% python3 -q
>>> import numpy as np
>>> np.set_printoptions(precision=2, suppress=True, linewidth=100)
>>> arr = np.array([[5, -4, -1, 3, -3, -5],
...     [4, -5, 2, 4, 1, -1],
...     [-4, -3, -1, -1, 2, 5],
...     [3, 4, -2, -5, -2, 5],
...     [-2, 1, -5, 1, -3, 5],
...     [1, 2, -2, 1, -4, -3]])
>>> print(arr)
[[ 5 -4 -1  3 -3 -5]
 [ 4 -5  2  4  1 -1]
 [-4 -3 -1 -1  2  5]
 [ 3  4 -2 -5 -2  5]
 [-2  1 -5  1 -3  5]
 [ 1  2 -2  1 -4 -3]]
>>> f, v = arr[1], arr[5]
>>> print(f @ f)
63
>>> print(f @ v)
-7
>>> p = (f @ v) / (f @ f) * f
>>> v - p
array([ 1.44,  1.44, -1.78,  1.44, -3.89, -3.11])
>>> print(np.linalg.matrix_power(arr, 4))
[[ -701  1462  -712 -1942   -33  1837]
 [  -32  -570   -49 -1893  1202  2848]
 [ -685  -289 -1142  -958   -26  2526]
 [ -629 -1265  -578  3140 -1313 -3096]
 [-1324  1192 -2196 -1687 -1169  2054]
 [ -375  1801  -416  -534  -831  -656]]
>>> np.sort(np.abs(np.linalg.eigvals(arr)))
array([0.87, 4.  , 4.  , 7.49, 7.49, 8.41])
>>> np.allclose(arr, arr.T)
False
>>> round(np.linalg.det(arr), 2)
np.float64(-6528.0)
>>> B = arr / np.sqrt((arr ** 2).mean(axis=1, keepdims=True))
>>> np.linalg.norm(B, axis=1)
array([2.45, 2.45, 2.45, 2.45, 2.45, 2.45])
>>> np.linalg.matrix_rank(B) == np.linalg.matrix_rank(arr)
np.True_
>>> F = np.array([[60, 2, 0, -3, 2, -2, 1, -2],
...     [-3, 18, 3, 3, -2, 3, -1, 1],
...     [0, 0, 37, -3, 3, 1, -1, 0],
...     [-1, -3, -1, 18, -2, 2, -1, -3],
...     [-2, 3, 3, 2, 20, -3, 0, -1],
...     [0, -3, -1, -2, -3, 23, -3, -3],
...     [0, 2, -1, 3, -1, 3, -2, 0],
...     [1, 2, -1, 3, -3, 3, -1, 63]])
>>> round(np.linalg.norm(F, 2), 2)
np.float64(63.54)
>>> np.linalg.norm(F, axis=1)
array([60.22, 19.13, 37.27, 18.79, 20.88, 23.87,  5.29, 63.27])
>>> round(float(np.linalg.norm(F, 1)), 2), round(np.linalg.norm(F, np.inf), 2)
(73.0, np.float64(77.0))
>>> round(np.linalg.norm(F) ** 2 / np.linalg.norm(F, 2) ** 2, 2)
np.float64(2.67)
>>> round(float(np.linalg.norm(F[1], 1)), 2), np.round(np.linalg.norm(F[1], np.inf), 2)
(34.0, np.float64(18.0))
>>> rng = np.random.default_rng(79463)
>>> B = F + rng.integers(-2, 3, (8, 7)) @ rng.integers(-2, 3, (7, 8))
>>> B
array([[ 57,   5,  -7,  -3,   0, -12,  -4,  -5],
       [ -2,  22, -12,   4,  -8,  -3,  -3,  -4],
       [  4,  -2,  31,  -5,  -1,   2,   6,  -5],
       [ -5,   4,   1,  21,   1,   7,  -3,   0],
       [ -4,  19,   3,   1,  17, -10,   9,   3],
       [  4,  -4,  -3,   0,  -2,  28,  -6,  -1],
       [-13,   2,  -1,  10, -10,   2,  -6,   2],
       [ -7,   0,   5,   8,  -8,  15,   6,  64]])
>>> np.abs(B - F).sum(axis=1)
array([33, 40, 31, 29, 42, 20, 36, 46])
>>> B - F
array([[ -3,   3,  -7,   0,  -2, -10,  -5,  -3],
       [  1,   4, -15,   1,  -6,  -6,  -2,  -5],
       [  4,  -2,  -6,  -2,  -4,   1,   7,  -5],
       [ -4,   7,   2,   3,   3,   5,  -2,   3],
       [ -2,  16,   0,  -1,  -3,  -7,   9,   4],
       [  4,  -1,  -2,   2,   1,   5,  -3,   2],
       [-13,   0,   0,   7,  -9,  -1,  -4,   2],
       [ -8,  -2,   6,   5,  -5,  12,   7,   1]])
>>> U, s, Vt = np.linalg.svd(B, full_matrices=False)
>>> np.round(U.T @ U, 2) + 0
array([[1., 0., 0., 0., 0., 0., 0., 0.],
       [0., 1., 0., 0., 0., 0., 0., 0.],
       [0., 0., 1., 0., 0., 0., 0., 0.],
       [0., 0., 0., 1., 0., 0., 0., 0.],
       [0., 0., 0., 0., 1., 0., 0., 0.],
       [0., 0., 0., 0., 0., 1., 0., 0.],
       [0., 0., 0., 0., 0., 0., 1., 0.],
       [0., 0., 0., 0., 0., 0., 0., 1.]])
>>> s
array([73.14, 55.07, 38.9 , 37.03, 24.92, 20.08, 17.06,  2.08])
>>> s / s[0]
array([1.  , 0.75, 0.53, 0.51, 0.34, 0.27, 0.23, 0.03])
>>> U, s, Vt = np.linalg.svd(F)
>>> print(np.argmax(s[:-1] / (s[1:] + 1e-6)) + 1)
7
>>> B = U[:, :7] @ np.diag(s[:7]) @ Vt[:7]
>>> np.linalg.matrix_rank(F, rtol=0.05)
np.int64(7)
>>> np.linalg.matrix_rank(B)
np.int64(7)
>>> round(np.abs(F - B).max(), 2)
np.float64(1.32)
>>> round(np.linalg.norm(F - B) / np.linalg.norm(F), 2)
np.float64(0.01)
>>> W0 = np.loadtxt("run12.csv", delimiter=",")
>>> W0
array([[ 1., -1.,  1., -1.],
       [ 1.,  0.,  0.,  0.],
       [ 1.,  1.,  1.,  1.],
       [ 1.,  2.,  4.,  8.],
       [ 1.,  3.,  9., 27.],
       [ 1.,  4., 16., 64.]])
>>> round(np.linalg.norm(W0, 2) / np.linalg.norm(W0), 2)
np.float64(1.0)
>>> np.linalg.cond(W0) > 100
np.False_
>>> np.linalg.matrix_rank(W0, rtol=0.1)
np.int64(1)
>>> np.round(np.linalg.norm(W0[4] - W0[2]), 2)
np.float64(27.28)
>>> np.round(np.linalg.norm(W0, "nuc"), 2)
np.float64(79.12)
>>> round(float(np.linalg.norm(W0) ** 2 / np.linalg.norm(W0, 2) ** 2), 2)
1.0
>>> W0[4] @ W0[2]
np.float64(40.0)
>>> print(round(np.linalg.norm(W0, 2), 2))
72.56
>>> np.linalg.norm(W0, axis=1)
array([ 2.  ,  1.  ,  2.  ,  9.22, 28.64, 66.1 ])
>>> round(float(np.linalg.norm(W0[4], 1)), 2), round(float(np.linalg.norm(W0[4], np.inf)), 2)
(40.0, 27.0)
>>> np.linalg.norm(W0, axis=1).argmax()
np.int64(5)
>>> round(float(np.linalg.norm(W0, 1)), 2), round(float(np.linalg.norm(W0, np.inf)), 2)
(101.0, 85.0)
>>> B = np.array([[1, -3], [3, 0], [0, -2], [3, -3]])
>>> print(W0 @ B)
[[  -5.   -2.]
 [   1.   -3.]
 [   7.   -8.]
 [  31.  -35.]
 [  91. -102.]
 [ 205. -227.]]
>>> np.einsum("ik,kj->ij", W0, B)
array([[  -5.,   -2.],
       [   1.,   -3.],
       [   7.,   -8.],
       [  31.,  -35.],
       [  91., -102.],
       [ 205., -227.]])
>>> B.T @ W0.T
array([[  -5.,    1.,    7.,   31.,   91.,  205.],
       [  -2.,   -3.,   -8.,  -35., -102., -227.]])
>>> np.linalg.matrix_rank(W0 @ B)
np.int64(2)
>>> A = np.array([[0.5, 0.0, 0.5], [0.0, 1.0, 0.0], [0.0, 0.5, 0.5]])
>>> # row-stochastic, so 1 is an eigenvalue
>>> vec = np.array([0, -2, 3, 2, -2, 1])
>>> rhs = arr @ vec
>>> b, lr = np.zeros(6), 1 / np.linalg.norm(arr, 2) ** 2
>>> for i in range(300):
...     b -= lr * arr.T @ (arr @ b - rhs)
...     if i % 50 == 0: print(i, round(np.linalg.norm(arr @ b - rhs), 2))
... 
0 10.61
50 1.67
100 1.48
150 1.4
200 1.33
250 1.27
>>> np.round(np.linalg.cond(arr), 2)
np.float64(31.88)
>>> B = np.array([[3, -2], [0, 3]])
>>> basis = np.kron(B, A)
>>> basis.shape
(6, 6)
>>> w, vecs = np.linalg.eig(A)
>>> np.sort(np.linalg.eigvals(np.linalg.inv(A)))
array([1., 2., 2.])
>>> print(A @ vecs[:, 0] - w[0] * vecs[:, 0])
[0. 0. 0.]
>>> A.sum(axis=1)
array([1., 1., 1.])
>>> np.round(np.linalg.matrix_power(A, 100), 2) + 0
array([[0., 1., 0.],
       [0., 1., 0.],
       [0., 1., 0.]])
>>> np.sort(np.abs(np.linalg.eigvals(A)))[::-1]
array([1. , 0.5, 0.5])
>>> A @ np.ones(3)
array([1., 1., 1.])
>>> p = np.eye(3)[0]
>>> for _ in range(6):
...     p = p @ A
...     print(p.round(2))
... 
[0.5 0.  0.5]
[0.25 0.25 0.5 ]
[0.12 0.5  0.38]
[0.06 0.69 0.25]
[0.03 0.81 0.16]
[0.02 0.89 0.09]
>>> B = np.array([[0.5, -2.4, -0.1, -1.5],
...     [-2.3, -0.5, -1.3, -0.4],
...     [1.6, 0.1, 0.2, -0.5],
...     [-0.7, 0.3, 1.1, 0.5],
...     [-1.1, 0.5, -0.9, 0.1],
...     [0.6, 0.8, -0.9, 1.1]])
>>> basis = np.array([[-1.9, -0.7, -0.2, 0.2, 2.0, -1.9],
...     [0.8, -0.1, 0.1, -0.4, 0.8, 0.0],
...     [-1.7, 0.6, 1.4, 1.0, 0.7, -1.1],
...     [-1.1, -0.7, 0.7, 0.4, 1.5, 0.4]])
>>> m1 = B @ basis
>>> print(m1)
[[-1.05  0.88 -1.53  0.36 -3.24 -1.44]
 [ 6.62  1.16 -1.69 -1.72 -6.51  5.64]
 [-2.75 -0.66 -0.38  0.28  2.67 -3.46]
 [-0.85  0.77  2.06  1.04  0.36  0.32]
 [ 3.91  0.11 -0.92 -1.28 -2.28  3.12]
 [-0.18 -1.81 -0.53 -0.66  2.86  0.29]]
>>> # looks like rank 4
>>> rk = np.linalg.matrix_rank(m1)
>>> rk
np.int64(4)
>>> N = np.linalg.svd(m1)[2][rk:].T
>>> N.shape
(6, 2)
>>> print([int(np.linalg.matrix_rank(m1[:, :j + 1])) for j in range(6)])
[1, 2, 3, 4, 4, 4]
>>> print(N @ N.T)
[[ 0.16 -0.17 -0.01  0.31 -0.02 -0.08]
 [-0.17  0.55 -0.31 -0.09  0.23  0.24]
 [-0.01 -0.31  0.29 -0.24 -0.19 -0.13]
 [ 0.31 -0.09 -0.24  0.78  0.1  -0.06]
 [-0.02  0.23 -0.19  0.1   0.13  0.1 ]
 [-0.08  0.24 -0.13 -0.06  0.1   0.11]]
>>> np.round(m1 @ N, 2) + 0
array([[0., 0.],
       [0., 0.],
       [0., 0.],
       [0., 0.],
       [0., 0.],
       [0., 0.]])
>>> print(np.allclose(m1 @ N, 0))
True
>>> print([int(np.linalg.matrix_rank(np.delete(m1, i, axis=0))) for i in range(6)])
[4, 4, 4, 4, 4, 4]
>>> np.linalg.matrix_rank(m1.T @ m1), np.linalg.matrix_rank(m1 @ m1.T)
(np.int64(4), np.int64(4))
>>> np.round(np.abs(np.linalg.eigvals(m1)).max(), 2)
np.float64(2.16)
>>> (m1 + m1.T) / 2
array([[-1.05,  3.75, -2.14, -0.25,  0.33, -0.81],
       [ 3.75,  1.16, -1.17, -0.48, -3.2 ,  1.91],
       [-2.14, -1.17, -0.38,  1.17,  0.88, -2.  ],
       [-0.25, -0.48,  1.17,  1.04, -0.46, -0.17],
       [ 0.33, -3.2 ,  0.88, -0.46, -2.28,  2.99],
       [-0.81,  1.91, -2.  , -0.17,  2.99,  0.29]])
>>> np.round(np.sort(np.abs(np.linalg.eigvals(m1))), 2) + 0
array([0.  , 0.  , 0.98, 1.99, 1.99, 2.16])
>>> np.allclose(m1 @ m1.T, m1.T @ m1)
False
>>> print(np.linalg.matrix_rank(m1, rtol=0.1))
3
>>> round(np.linalg.norm(m1, "nuc"), 2)
np.float64(22.67)
>>> np.round(np.linalg.norm(m1[1], 1), 2), round(np.linalg.norm(m1[1], np.inf), 2)
(np.float64(23.34), np.float64(6.62))
>>> round(float(m1[1] @ m1[2]), 2)
-55.71
>>> round(float(np.linalg.norm(m1) ** 2 / np.linalg.norm(m1, 2) ** 2), 2)
1.19
>>> X = np.array([[16, -5, -13, -9, 1, 10, 0],
...     [-5, 27, 9, -6, -7, 2, -11],
...     [-13, 9, 16, 5, 5, -6, 0],
...     [-9, -6, 5, 43, -3, -3, 26],
...     [1, -7, 5, -3, 30, 7, -11],
...     [10, 2, -6, -3, 7, 34, -9],
...     [0, -11, 0, 26, -11, -9, 38]])
>>> # symmetric
>>> round(np.log10(np.linalg.cond(X)))
2
>>> labels = rng.permutation(7)
>>> B = X[:, labels] * rng.choice([-1, 1], 7)
>>> B
array([[-16,  -5,  -9,   1, -10,   0,  13],
       [  5,  27,  -6,  -7,  -2,  11,  -9],
       [ 13,   9,   5,   5,   6,   0, -16],
       [  9,  -6,  43,  -3,   3, -26,  -5],
       [ -1,  -7,  -3,  30,  -7,  11,  -5],
       [-10,   2,  -3,   7, -34,   9,   6],
       [  0, -11,  26, -11,   9, -38,   0]])
>>> U, _, Vt = np.linalg.svd(X.T @ B)
>>> labels
array([0, 1, 3, 4, 5, 6, 2])
>>> f = np.array([8, 8])
>>> np.convolve(X[3], f)
array([ -72, -120,   -8,  384,  320,  -48,  184,  208])
>>> print(np.cross(X[3, :3], X[2, :3]))
[-141   79 -159]
>>> U, s, Vt = np.linalg.svd(W0, full_matrices=False)
>>> print(np.round(U.T @ W0 @ Vt.T, 2) + 0)
[[72.56  0.    0.    0.  ]
 [ 0.    3.77  0.    0.  ]
 [ 0.    0.    1.71  0.  ]
 [ 0.    0.    0.    1.07]]
>>> np.round(U.T @ U, 2) + 0
array([[1., 0., 0., 0.],
       [0., 1., 0., 0.],
       [0., 0., 1., 0.],
       [0., 0., 0., 1.]])
>>> print(np.abs(U[:, 0]).round(6).argmax())
5
>>> s / s[0]
array([1.  , 0.05, 0.02, 0.01])
>>> print(np.cumsum(s ** 2) / np.sum(s ** 2))
[1. 1. 1. 1.]
>>> round(np.sqrt((s ** 2).sum()), 2), np.round(np.linalg.norm(W0), 2)
(np.float64(72.68), np.float64(72.68))
>>> M = np.load("layer16.npy")
>>> M
array([[ 1.21,  0.36,  0.47, -0.61,  0.37],
       [ 0.36,  0.77,  0.77, -0.81, -0.12],
       [ 0.47,  0.77,  0.97, -0.39, -0.11],
       [-0.61, -0.81, -0.39,  1.84, -0.05],
       [ 0.37, -0.12, -0.11, -0.05,  0.21]])
>>> # symmetric
>>> w, vecs = np.linalg.eigh(M)
>>> vec = np.array([1, 1, 0, 0, 1])
>>> np.round(np.linalg.eigvalsh(M[1:, 1:]), 2) + 0
array([0.  , 0.19, 1.  , 2.6 ])
>>> round(vec @ M @ vec / (vec @ vec), 2), round(float(w[0]), 2), round(w[-1], 2)
(np.float64(1.14), -0.0, np.float64(3.0))
>>> vecs * np.maximum(w, 0) @ vecs.T
array([[ 1.21,  0.36,  0.47, -0.61,  0.37],
       [ 0.36,  0.77,  0.77, -0.81, -0.12],
       [ 0.47,  0.77,  0.97, -0.39, -0.11],
       [-0.61, -0.81, -0.39,  1.84, -0.05],
       [ 0.37, -0.12, -0.11, -0.05,  0.21]])
>>> E = np.array([[1.0, 0.9, 0.81, 0.73, 0.66, 0.59, 0.53],
...     [0.9, 1.0, 0.9, 0.81, 0.73, 0.66, 0.59],
...     [0.81, 0.9, 1.0, 0.9, 0.81, 0.73, 0.66],
...     [0.73, 0.81, 0.9, 1.0, 0.9, 0.81, 0.73],
...     [0.66, 0.73, 0.81, 0.9, 1.0, 0.9, 0.81],
...     [0.59, 0.66, 0.73, 0.81, 0.9, 1.0, 0.9],
...     [0.53, 0.59, 0.66, 0.73, 0.81, 0.9, 1.0]])
>>> # symmetric, so the eigenvalues are real
>>> labels = rng.permutation(7)
>>> labels
array([1, 3, 4, 2, 0, 6, 5])
>>> B = E[labels][:, labels]
>>> np.round(np.linalg.det(B), 2), round(float(np.linalg.det(E[labels])), 2)
(np.float64(0.0), -0.0)
>>> np.trace(B)
np.float64(7.0)
>>> B = np.array([[0, 1], [-2, 0], [2, 1], [1, -2], [1, -2], [-1, -1], [0, 0]])
>>> print(np.linalg.matrix_rank(np.vstack([E, B.T])))
7
>>> np.einsum("ij->j", E)
array([5.22, 5.59, 5.81, 5.88, 5.81, 5.59, 5.22])
>>> np.vstack([E, B.T]).shape
(9, 7)
>>> print(B.T @ E.T)
[[ 0.62  0.68  1.18  1.27  1.16  0.85  0.78]
 [-1.56 -1.94 -2.34 -2.98 -3.23 -3.1  -2.79]]
>>> print(np.linalg.matrix_rank(E @ B))
2
>>> np.einsum("ik,kj->ij", E, B)
array([[ 0.62, -1.56],
       [ 0.68, -1.94],
       [ 1.18, -2.34],
       [ 1.27, -2.98],
       [ 1.16, -3.23],
       [ 0.85, -3.1 ],
       [ 0.78, -2.79]])
>>> E @ B
array([[ 0.62, -1.56],
       [ 0.68, -1.94],
       [ 1.18, -2.34],
       [ 1.27, -2.98],
       [ 1.16, -3.23],
       [ 0.85, -3.1 ],
       [ 0.78, -2.79]])
>>> np.einsum("ij,ij->i", E, E)
array([4.06, 4.59, 4.9 , 5.  , 4.9 , 4.59, 4.06])
>>> w, vecs = np.linalg.eigh(M)
>>> print(w.round(2) + 0)
[0. 0. 1. 1. 3.]
>>> print(np.abs(vecs[:, -1]))
[0.43 0.45 0.4  0.67 0.03]
>>> np.round(vecs.T @ M @ vecs, 2) + 0
array([[0., 0., 0., 0., 0.],
       [0., 0., 0., 0., 0.],
       [0., 0., 1., 0., 0.],
       [0., 0., 0., 1., 0.],
       [0., 0., 0., 0., 3.]])
>>> np.abs(vecs[:, -1]).round(6).argmax()
np.int64(3)
